>>> import numpy as np
>>> np.set_printoptions(precision=2, suppress=True, linewidth=200)
>>> W0 = np.load("a.npy")
>>> W0
array([[ 1,  0, -1, -2, -1],
       [ 1,  0, -1, -2, -1],
       [-3,  0,  3,  6,  3],
       [-1,  0,  1,  2,  1]])
>>> left, sig, Vt = np.linalg.svd(W0)
>>> V = Vt[:(sig > 1e-8).sum()]
>>> rng = np.random.default_rng(83123)
>>> x = W0[2] + -2 * W0[1] + rng.integers(2) * np.eye(5)[2]
>>> x
array([-5.,  0.,  5., 10.,  5.])
>>> np.allclose(V.T @ V @ x, x)
True
>>> round(np.linalg.norm(x - V.T @ V @ x), 2)
np.float64(0.0)
>>> np.linalg.matrix_rank(np.vstack([W0, x]))
np.int64(1)
>>> V.T @ V
array([[ 0.14,  0.  , -0.14, -0.29, -0.14],
       [ 0.  ,  0.  ,  0.  ,  0.  ,  0.  ],
       [-0.14,  0.  ,  0.14,  0.29,  0.14],
       [-0.29,  0.  ,  0.29,  0.57,  0.29],
       [-0.14,  0.  ,  0.14,  0.29,  0.14]])
>>> Y = W0[0, 0] * W0[1:] - np.outer(W0[1:, 0], W0[0])
>>> Y
array([[0, 0, 0, 0, 0],
       [0, 0, 0, 0, 0],
       [0, 0, 0, 0, 0]])
>>> W0[:, 0] / W0[0, 0]
array([ 1.,  1., -3., -1.])
>>> x = np.array([1, 2, 0, 2, 2])
>>> (W0 * x).sum(axis=1)
array([-5, -5, 15,  5])
>>> np.linalg.norm(W0 @ x) <= np.linalg.norm(W0, 2) * np.linalg.norm(x) + 1e-9
np.True_
>>> W0 @ x
array([-5, -5, 15,  5])
>>> Y = np.array([[2, 3, 0], [3, 4, 1], [1, 3, 0], [4, 0, 2], [5, 0, 0]])
>>> Y.T @ W0.T
array([[-12, -12,  36,  12],
       [  0,   0,   0,   0],
       [ -4,  -4,  12,   4]])
>>> np.linalg.matrix_rank(np.vstack([W0, Y.T]))
np.int64(4)
>>> E = np.load("layer4.npy")
>>> E
array([[1.  , 0.9 , 0.81, 0.73, 0.66, 0.59],
       [0.9 , 1.  , 0.9 , 0.81, 0.73, 0.66],
       [0.81, 0.9 , 1.  , 0.9 , 0.81, 0.73],
       [0.73, 0.81, 0.9 , 1.  , 0.9 , 0.81],
       [0.66, 0.73, 0.81, 0.9 , 1.  , 0.9 ],
       [0.59, 0.66, 0.73, 0.81, 0.9 , 1.  ]])
>>> Y = np.linalg.invert(E)
Traceback (most recent call last):
  File "<python-input-25>", line 1, in <module>
    Y = np.linalg.invert(E)
        ^^^^^^^^^^^^^^^^
AttributeError: module 'numpy.linalg' has no attribute 'invert'
>>> Y = np.linalg.inv(E)
>>> np.allclose(Y, E.T)
False
>>> Y.round(2) + 0
array([[ 5.27, -4.75,  0.03,  0.03, -0.23,  0.19],
       [-4.75,  9.54, -4.76,  0.  ,  0.23, -0.23],
       [ 0.03, -4.76,  9.53, -4.76,  0.  ,  0.03],
       [ 0.03,  0.  , -4.76,  9.53, -4.76,  0.03],
       [-0.23,  0.23,  0.  , -4.76,  9.54, -4.75],
       [ 0.19, -0.23,  0.03,  0.03, -4.75,  5.27]])
>>> np.round(np.linalg.det(E) * np.linalg.det(Y), 2)
np.float64(1.0)
>>> M = np.loadtxt("w.csv", delimiter=",")
>>> M
array([[-6.85,  4.75,  2.51, -0.38],
       [-3.66,  0.39,  1.5 ,  0.81],
       [-0.07, -1.84, -2.65,  2.59],
       [-1.56,  0.12,  0.59,  0.98],
       [-1.35, -0.1 ,  4.37, -1.13],
       [ 2.85,  1.4 ,  2.51,  0.1 ],
       [ 6.31, -3.65,  1.16,  0.65],
       [ 4.42,  1.28,  5.5 , -2.42],
       [ 5.  , -5.05, -5.51,  2.6 ],
       [-4.05, -2.92, -2.12, -1.77],
       [ 8.98, -2.03,  0.1 ,  2.69],
       [-1.75,  3.29,  0.83, -5.96],
       [-0.26,  5.01,  3.44, -6.31],
       [-5.39,  1.48, -2.02, -0.56],
       [-1.22,  3.4 , -0.61, -2.18],
       [-0.03,  0.2 ,  1.2 , -1.3 ],
       [ 3.73, -1.37, -0.56,  1.2 ],
       [-0.27,  2.36,  0.27,  3.83],
       [ 2.56, -4.67, -1.09,  1.54],
       [-1.39, -4.54, -0.5 , -3.19],
       [ 0.75, -9.24, -3.1 ,  1.54],
       [ 1.42, -0.77,  1.27,  1.38],
       [ 1.11,  0.81,  6.19,  0.52]])
>>> dist = np.linalg.norm(M[:, None] - M[None], axis=-1)
>>> dist.shape
(23, 23)
>>> (dist + 1e9 * np.eye(23)).round(6).argmin(axis=1)
array([ 1,  3, 18,  1, 15, 21, 10,  5, 18, 19,  6, 12, 11,  1, 15,  3, 21,  3, 16,  9, 18, 16,  4])
>>> dist[:5, :5]
array([[ 0.  ,  5.62, 11.17,  7.41,  7.6 ],
       [ 5.62,  0.  ,  6.18,  2.31,  4.19],
       [11.17,  6.18,  0.  ,  4.38,  8.23],
       [ 7.41,  2.31,  4.38,  0.  ,  4.34],
       [ 7.6 ,  4.19,  8.23,  4.34,  0.  ]])
>>> ang = np.radians(30)
>>> r_ = np.eye(4)
>>> r_[0, 0] = r_[2, 2] = np.cos(ang)
>>> r_[0, 2], r_[2, 0] = -np.sin(ang), np.sin(ang)
>>> r_
array([[ 0.87,  0.  , -0.5 ,  0.  ],
       [ 0.  ,  1.  ,  0.  ,  0.  ],
       [ 0.5 ,  0.  ,  0.87,  0.  ],
       [ 0.  ,  0.  ,  0.  ,  1.  ]])
>>> Y = M @ r_.T
>>> np.linalg.svd(M, compute_uv=False), np.linalg.svd(Y, compute_uv=False)
(array([21.85, 15.89, 10.22,  8.55]), array([21.85, 15.89, 10.22,  8.55]))
>>> G = np.cov(M, rowvar=False)
>>> M.std(axis=0)
array([3.67, 3.37, 2.72, 2.53])
>>> np.argsort(-M.std(axis=0).round(6), kind="stable")
array([0, 1, 2, 3])
>>> np.argwhere(np.triu(np.abs(np.corrcoef(M.T)) > 0.8, 1))
array([], shape=(0, 2), dtype=int64)
>>> def softmax(z):
...     e = np.exp(z - z.max(axis=-1, keepdims=True))
...     return e / e.sum(axis=-1, keepdims=True)
... 
>>> softmax(M).sum(axis=1)
array([1., 1., 1., 1., 1., 1., 1., 1., 1., 1., 1., 1., 1., 1., 1., 1., 1., 1., 1., 1., 1., 1., 1.])
>>> softmax(M[5])
array([0.5 , 0.12, 0.35, 0.03])
>>> scores = M @ M.T / np.sqrt(4)
>>> softmax(scores)[5] @ M
array([ 4.75,  0.98,  5.03, -1.92])
>>> softmax(scores).round(6).argmax(axis=1)
array([ 0,  0,  8,  0, 22,  7, 10,  7,  8,  9, 10, 12, 12,  0, 12, 12, 10, 17, 20, 20, 20, 10, 22])
>>> Y = M / np.linalg.norm(M, axis=1, keepdims=True)
>>> G = Y @ Y.T
>>> G[20]
array([-0.67, -0.24,  0.71, -0.14, -0.33, -0.46,  0.49, -0.39,  0.77,  0.49,  0.31, -0.62, -0.77, -0.21, -0.8 , -0.43,  0.46, -0.38,  0.91,  0.66,  1.  ,  0.26, -0.4 ])
>>> np.linalg.norm(Y, axis=1)
array([1., 1., 1., 1., 1., 1., 1., 1., 1., 1., 1., 1., 1., 1., 1., 1., 1., 1., 1., 1., 1., 1., 1.])
>>> round(float(np.degrees(np.arccos(np.clip(G[20, 12], -1, 1)))), 2)
140.44
>>> F = np.loadtxt("case1.csv", delimiter=",")
>>> F
array([[ 0.4 , -0.2 ,  0.2 , -0.6 ,  0.2 ,  0.6 ],
       [-0.2 ,  0.93,  0.07, -0.2 ,  0.07,  0.2 ],
       [ 0.2 ,  0.07,  0.93,  0.2 , -0.07, -0.2 ],
       [-0.6 , -0.2 ,  0.2 ,  0.4 ,  0.2 ,  0.6 ],
       [ 0.2 ,  0.07, -0.07,  0.2 ,  0.93, -0.2 ],
       [ 0.6 ,  0.2 , -0.2 ,  0.6 , -0.2 ,  0.4 ]])
>>> round(np.trace(F), 2)
np.float64(4.0)
>>> (F + F.T) / 2
array([[ 0.4 , -0.2 ,  0.2 , -0.6 ,  0.2 ,  0.6 ],
       [-0.2 ,  0.93,  0.07, -0.2 ,  0.07,  0.2 ],
       [ 0.2 ,  0.07,  0.93,  0.2 , -0.07, -0.2 ],
       [-0.6 , -0.2 ,  0.2 ,  0.4 ,  0.2 ,  0.6 ],
       [ 0.2 ,  0.07, -0.07,  0.2 ,  0.93, -0.2 ],
       [ 0.6 ,  0.2 , -0.2 ,  0.6 , -0.2 ,  0.4 ]])
>>> round(float(np.abs(np.linalg.eigvals(F)).max()), 2)
1.0
>>> np.sort(np.abs(np.linalg.eigvals(F)))
array([1., 1., 1., 1., 1., 1.])
>>> np.allclose(F @ F.T, F.T @ F)
True
